$ python -q
>>> import numpy as np
>>> np.set_printoptions(precision=2, suppress=True, linewidth=140)
>>> def rnd(a):
...     return np.round(a, 2) + 0
... 
>>> M = np.loadtxt("layer10.csv", delimiter=",")
>>> rnd(M)
array([[0.18, 0.27, 0.18, 0.18, 0.18, 0.  ],
       [0.23, 0.31, 0.  , 0.23, 0.23, 0.  ],
       [0.  , 0.11, 0.44, 0.11, 0.  , 0.33],
       [0.18, 0.18, 0.12, 0.24, 0.12, 0.18],
       [0.  , 0.22, 0.22, 0.11, 0.44, 0.  ],
       [0.  , 0.25, 0.38, 0.  , 0.12, 0.25]])
>>> vec = np.array([3, -2, -3, -1, 2, 3])
>>> h = np.maximum(M @ vec, 0)
>>> rnd(np.maximum(M @ vec, 0) - np.maximum(-M @ vec, 0))
array([-0.36,  0.31, -0.67,  0.35, -0.33, -0.62])
>>> rnd(h)
array([0.  , 0.31, 0.  , 0.35, 0.  , 0.  ])
>>> np.flatnonzero(h > 1e-9)
array([1, 3])
>>> rnd(np.maximum(M @ (3 * vec), 0))
array([0.  , 0.92, 0.  , 1.06, 0.  , 0.  ])
>>> rng = np.random.default_rng(2364)
>>> idx = rng.permutation(6)
>>> A2 = M[:, idx] * rng.choice([-1, 1], 6)
>>> rnd(A2)
array([[ 0.27,  0.18,  0.18,  0.18, -0.18,  0.  ],
       [ 0.31,  0.23,  0.23,  0.23,  0.  ,  0.  ],
       [ 0.11,  0.  ,  0.11,  0.  , -0.44,  0.33],
       [ 0.18,  0.12,  0.24,  0.18, -0.12,  0.18],
       [ 0.22,  0.44,  0.11,  0.  , -0.22,  0.  ],
       [ 0.25,  0.12,  0.  ,  0.  , -0.38,  0.25]])
>>> left, _, vt = np.linalg.svd(M.T @ A2)
>>> idx
array([1, 4, 3, 0, 2, 5])
>>> rnd(left @ vt)
array([[ 0.,  0.,  0.,  1.,  0.,  0.],
       [ 1.,  0.,  0.,  0.,  0.,  0.],
       [ 0.,  0.,  0.,  0., -1.,  0.],
       [ 0.,  0.,  1.,  0.,  0.,  0.],
       [ 0.,  1.,  0.,  0.,  0.,  0.],
       [ 0.,  0.,  0.,  0.,  0.,  1.]])
>>> rnd(np.linalg.matrix_power(M, 100))
array([[0.09, 0.22, 0.23, 0.15, 0.18, 0.13],
       [0.09, 0.22, 0.23, 0.15, 0.18, 0.13],
       [0.09, 0.22, 0.23, 0.15, 0.18, 0.13],
       [0.09, 0.22, 0.23, 0.15, 0.18, 0.13],
       [0.09, 0.22, 0.23, 0.15, 0.18, 0.13],
       [0.09, 0.22, 0.23, 0.15, 0.18, 0.13]])
>>> rnd(np.sort(np.abs(np.linalg.eigvals(M)))[::-1])
array([1.  , 0.49, 0.28, 0.07, 0.07, 0.07])
>>> M @ np.ones(6)
array([1., 1., 1., 1., 1., 1.])
>>> p = np.eye(6)[1]
>>> for _ in range(4):
...     p = p @ M
...     print(p.round(2))
... 
[0.23 0.31 0.   0.23 0.23 0.  ]
[0.15 0.25 0.12 0.19 0.24 0.04]
[0.12 0.23 0.17 0.17 0.22 0.08]
[0.11 0.22 0.2  0.16 0.2  0.11]
>>> A2 = np.array([[1], [3], [1], [2], [3], [2], [1], [3], [0], [0]])
>>> X = np.block([[np.zeros((10, 10)), A2], [A2.T, np.zeros((1, 1))]])
>>> X
array([[0., 0., 0., 0., 0., 0., 0., 0., 0., 0., 1.],
       [0., 0., 0., 0., 0., 0., 0., 0., 0., 0., 3.],
       [0., 0., 0., 0., 0., 0., 0., 0., 0., 0., 1.],
       [0., 0., 0., 0., 0., 0., 0., 0., 0., 0., 2.],
       [0., 0., 0., 0., 0., 0., 0., 0., 0., 0., 3.],
       [0., 0., 0., 0., 0., 0., 0., 0., 0., 0., 2.],
       [0., 0., 0., 0., 0., 0., 0., 0., 0., 0., 1.],
       [0., 0., 0., 0., 0., 0., 0., 0., 0., 0., 3.],
       [0., 0., 0., 0., 0., 0., 0., 0., 0., 0., 0.],
       [0., 0., 0., 0., 0., 0., 0., 0., 0., 0., 0.],
       [1., 3., 1., 2., 3., 2., 1., 3., 0., 0., 0.]])
>>> # rank 2
>>> def softmax(z):
...     e = np.exp(z - z.max(axis=-1, keepdims=True))
...     return e / e.sum(axis=-1, keepdims=True)
... 
>>> rnd(softmax(X).sum(axis=1))
array([1., 1., 1., 1., 1., 1., 1., 1., 1., 1., 1.])
>>> rnd(softmax(X[8]))
array([0.09, 0.09, 0.09, 0.09, 0.09, 0.09, 0.09, 0.09, 0.09, 0.09, 0.09])
>>> rnd(softmax(X[8] + 4))
array([0.09, 0.09, 0.09, 0.09, 0.09, 0.09, 0.09, 0.09, 0.09, 0.09, 0.09])
>>> S = X @ X.T / np.sqrt(11)
>>> rnd(softmax(S + np.triu(np.full(S.shape, -np.inf), 1)))
array([[1.  , 0.  , 0.  , 0.  , 0.  , 0.  , 0.  , 0.  , 0.  , 0.  , 0.  ],
       [0.14, 0.86, 0.  , 0.  , 0.  , 0.  , 0.  , 0.  , 0.  , 0.  , 0.  ],
       [0.26, 0.48, 0.26, 0.  , 0.  , 0.  , 0.  , 0.  , 0.  , 0.  , 0.  ],
       [0.14, 0.47, 0.14, 0.25, 0.  , 0.  , 0.  , 0.  , 0.  , 0.  , 0.  ],
       [0.06, 0.37, 0.06, 0.15, 0.37, 0.  , 0.  , 0.  , 0.  , 0.  , 0.  ],
       [0.08, 0.27, 0.08, 0.15, 0.27, 0.15, 0.  , 0.  , 0.  , 0.  , 0.  ],
       [0.11, 0.2 , 0.11, 0.14, 0.2 , 0.14, 0.11, 0.  , 0.  , 0.  , 0.  ],
       [0.04, 0.23, 0.04, 0.09, 0.23, 0.09, 0.04, 0.23, 0.  , 0.  , 0.  ],
       [0.11, 0.11, 0.11, 0.11, 0.11, 0.11, 0.11, 0.11, 0.11, 0.  , 0.  ],
       [0.1 , 0.1 , 0.1 , 0.1 , 0.1 , 0.1 , 0.1 , 0.1 , 0.1 , 0.1 , 0.  ],
       [0.  , 0.  , 0.  , 0.  , 0.  , 0.  , 0.  , 0.  , 0.  , 0.  , 1.  ]])
>>> left, s, vt = np.linalg.svd(X)
>>> rnd(s)
array([6.16, 6.16, 0.  , 0.  , 0.  , 0.  , 0.  , 0.  , 0.  , 0.  , 0.  ])
>>> np.argmax(s[:-1] / (s[1:] + 1e-6)) + 1
np.int64(2)
>>> A2 = left[:, :2] @ np.diag(s[:2]) @ vt[:2]
>>> rnd(A2)
array([[0., 0., 0., 0., 0., 0., 0., 0., 0., 0., 1.],
       [0., 0., 0., 0., 0., 0., 0., 0., 0., 0., 3.],
       [0., 0., 0., 0., 0., 0., 0., 0., 0., 0., 1.],
       [0., 0., 0., 0., 0., 0., 0., 0., 0., 0., 2.],
       [0., 0., 0., 0., 0., 0., 0., 0., 0., 0., 3.],
       [0., 0., 0., 0., 0., 0., 0., 0., 0., 0., 2.],
       [0., 0., 0., 0., 0., 0., 0., 0., 0., 0., 1.],
       [0., 0., 0., 0., 0., 0., 0., 0., 0., 0., 3.],
       [0., 0., 0., 0., 0., 0., 0., 0., 0., 0., 0.],
       [0., 0., 0., 0., 0., 0., 0., 0., 0., 0., 0.],
       [1., 3., 1., 2., 3., 2., 1., 3., 0., 0., 0.]])
>>> (X != 0).astype(int)
array([[0, 0, 0, 0, 0, 0, 0, 0, 0, 0, 1],
       [0, 0, 0, 0, 0, 0, 0, 0, 0, 0, 1],
       [0, 0, 0, 0, 0, 0, 0, 0, 0, 0, 1],
       [0, 0, 0, 0, 0, 0, 0, 0, 0, 0, 1],
       [0, 0, 0, 0, 0, 0, 0, 0, 0, 0, 1],
       [0, 0, 0, 0, 0, 0, 0, 0, 0, 0, 1],
       [0, 0, 0, 0, 0, 0, 0, 0, 0, 0, 1],
       [0, 0, 0, 0, 0, 0, 0, 0, 0, 0, 1],
       [0, 0, 0, 0, 0, 0, 0, 0, 0, 0, 0],
       [0, 0, 0, 0, 0, 0, 0, 0, 0, 0, 0],
       [1, 1, 1, 1, 1, 1, 1, 1, 0, 0, 0]])
>>> rnd(np.linalg.det(X))
np.float64(0.0)
>>> np.flatnonzero(np.linalg.matrix_power((X != 0) + (X.T != 0) + np.eye(11), 11)[3])
array([ 0,  1,  2,  3,  4,  5,  6,  7, 10])
>>> r = np.linalg.matrix_rank(X)
>>> r
np.int64(2)
>>> null = np.linalg.svd(X)[2][r:].T
>>> null.shape
(11, 9)
>>> np.allclose(X @ null, 0)
True
>>> [int(np.linalg.matrix_rank(X[:, :j + 1])) for j in range(11)]
[1, 1, 1, 1, 1, 1, 1, 1, 1, 1, 2]
>>> np.trace(X)
np.float64(0.0)
>>> np.allclose(X, X.T)
True
>>> rnd(np.abs(np.linalg.eigvals(X)).max())
np.float64(6.16)
>>> rnd(np.sort(np.abs(np.linalg.eigvals(X))))
array([0.  , 0.  , 0.  , 0.  , 0.  , 0.  , 0.  , 0.  , 0.  , 6.16, 6.16])
>>> assert X == X.T
Traceback (most recent call last):
  File "<python-input-51>", line 1, in <module>
    assert X == X.T
           ^^^^^^^^
ValueError: The truth value of an array with more than one element is ambiguous. Use a.any() or a.all()
>>> np.linalg.determinant(X)
Traceback (most recent call last):
  File "<python-input-52>", line 1, in <module>
    np.linalg.determinant(X)
    ^^^^^^^^^^^^^^^^^^^^^
AttributeError: module 'numpy.linalg' has no attribute 'determinant'
>>> r0 = np.array([7, 4, 1, 9, 9, 3, 7, 3, 6, 9, 0, 8, 5, 8])
>>> K = 3 * np.eye(14) + np.outer(r0, r0)
>>> K
array([[52., 28.,  7., 63., 63., 21., 49., 21., 42., 63.,  0., 56., 35., 56.],
       [28., 19.,  4., 36., 36., 12., 28., 12., 24., 36.,  0., 32., 20., 32.],
       [ 7.,  4.,  4.,  9.,  9.,  3.,  7.,  3.,  6.,  9.,  0.,  8.,  5.,  8.],
       [63., 36.,  9., 84., 81., 27., 63., 27., 54., 81.,  0., 72., 45., 72.],
       [63., 36.,  9., 81., 84., 27., 63., 27., 54., 81.,  0., 72., 45., 72.],
       [21., 12.,  3., 27., 27., 12., 21.,  9., 18., 27.,  0., 24., 15., 24.],
       [49., 28.,  7., 63., 63., 21., 52., 21., 42., 63.,  0., 56., 35., 56.],
       [21., 12.,  3., 27., 27.,  9., 21., 12., 18., 27.,  0., 24., 15., 24.],
       [42., 24.,  6., 54., 54., 18., 42., 18., 39., 54.,  0., 48., 30., 48.],
       [63., 36.,  9., 81., 81., 27., 63., 27., 54., 84.,  0., 72., 45., 72.],
       [ 0.,  0.,  0.,  0.,  0.,  0.,  0.,  0.,  0.,  0.,  3.,  0.,  0.,  0.],
       [56., 32.,  8., 72., 72., 24., 56., 24., 48., 72.,  0., 67., 40., 64.],
       [35., 20.,  5., 45., 45., 15., 35., 15., 30., 45.,  0., 40., 28., 40.],
       [56., 32.,  8., 72., 72., 24., 56., 24., 48., 72.,  0., 64., 40., 67.]])
>>> A2 = K + rng.integers(-2, 3, (14, 1)) @ rng.integers(-2, 3, (1, 14))
>>> A2
array([[48., 28.,  3., 63., 63., 17., 49., 19., 38., 63.,  4., 52., 39., 54.],
       [28., 19.,  4., 36., 36., 12., 28., 12., 24., 36.,  0., 32., 20., 32.],
       [ 9.,  4.,  6.,  9.,  9.,  5.,  7.,  4.,  8.,  9., -2., 10.,  3.,  9.],
       [65., 36., 11., 84., 81., 29., 63., 28., 56., 81., -2., 74., 43., 73.],
       [59., 36.,  5., 81., 84., 23., 63., 25., 50., 81.,  4., 68., 49., 70.],
       [19., 12.,  1., 27., 27., 10., 21.,  8., 16., 27.,  2., 22., 17., 23.],
       [47., 28.,  5., 63., 63., 19., 52., 20., 40., 63.,  2., 54., 37., 55.],
       [19., 12.,  1., 27., 27.,  7., 21., 11., 16., 27.,  2., 22., 17., 23.],
       [46., 24., 10., 54., 54., 22., 42., 20., 43., 54., -4., 52., 26., 50.],
       [61., 36.,  7., 81., 81., 25., 63., 26., 52., 84.,  2., 70., 47., 71.],
       [ 2.,  0.,  2.,  0.,  0.,  2.,  0.,  1.,  2.,  0.,  1.,  2., -2.,  1.],
       [54., 32.,  6., 72., 72., 22., 56., 23., 46., 72.,  2., 65., 42., 63.],
       [37., 20.,  7., 45., 45., 17., 35., 16., 32., 45., -2., 42., 26., 41.],
       [60., 32., 12., 72., 72., 28., 56., 26., 52., 72., -4., 68., 36., 69.]])
>>> np.abs(A2 - K).sum(axis=1)
array([32.,  0., 16., 16., 32., 16., 16., 16., 32., 16., 16., 16., 16., 32.])
>>> low = np.linalg.cholesky(K)
>>> rnd(np.diag(low) ** 2)
array([52.  ,  3.92,  3.04,  6.52,  4.62,  3.12,  3.61,  3.09,  3.36,  3.73,  3.  ,  3.46,  3.16,  3.38])
>>> w, V = np.linalg.eigh(K)
>>> rnd(np.linalg.eigvalsh(K + -2 * np.eye(14)))
array([  1.,   1.,   1.,   1.,   1.,   1.,   1.,   1.,   1.,   1.,   1.,   1.,   1., 566.])
>>> rnd(np.linalg.eigvalsh(K @ K))
array([     9.,      9.,      9.,      9.,      9.,      9.,      9.,      9.,      9.,      9.,      9.,      9.,      9., 322624.])
>>> rnd(np.abs(V[:, -1]))
array([0.29, 0.17, 0.04, 0.38, 0.38, 0.13, 0.29, 0.13, 0.25, 0.38, 0.  , 0.34, 0.21, 0.34])
>>> (w > 1e-8).sum(), (w < -1e-8).sum()
(np.int64(14), np.int64(0))
>>> np.abs(V[:, -1]).round(6).argmax()
np.int64(3)
>>> np.unique(w.round(6) + 0, return_counts=True)[1]
array([13,  1])
>>> C2 = K.T @ K
>>> rnd(np.linalg.svd(K, compute_uv=False) ** 2)
array([322624.,      9.,      9.,      9.,      9.,      9.,      9.,      9.,      9.,      9.,      9.,      9.,      9.,      9.])
>>> np.trace(C2), (K ** 2).sum()
(np.float64(322741.0), np.float64(322741.0))
>>> np.allclose(C2, C2.T)
True
>>> np.linalg.matrix_rank(C2)
np.int64(14)
>>> w, V = np.linalg.eigh(K)
>>> vec = np.array([-1, 1, 3, 2, 0, 0, 3, -3, -2, -3, 3, 1, 2, -2])
>>> vec @ K @ vec
np.float64(241.0)
>>> rnd(vec @ K @ vec / (vec @ vec)), rnd(w[0]), w[-1]
(np.float64(3.77), np.float64(3.0), np.float64(568.0))
>>> (np.sign(V[:, -1].round(6)) == np.sign(V[0, -1].round(6))).astype(int)
array([1, 1, 1, 1, 1, 1, 1, 1, 1, 1, 0, 1, 1, 1])
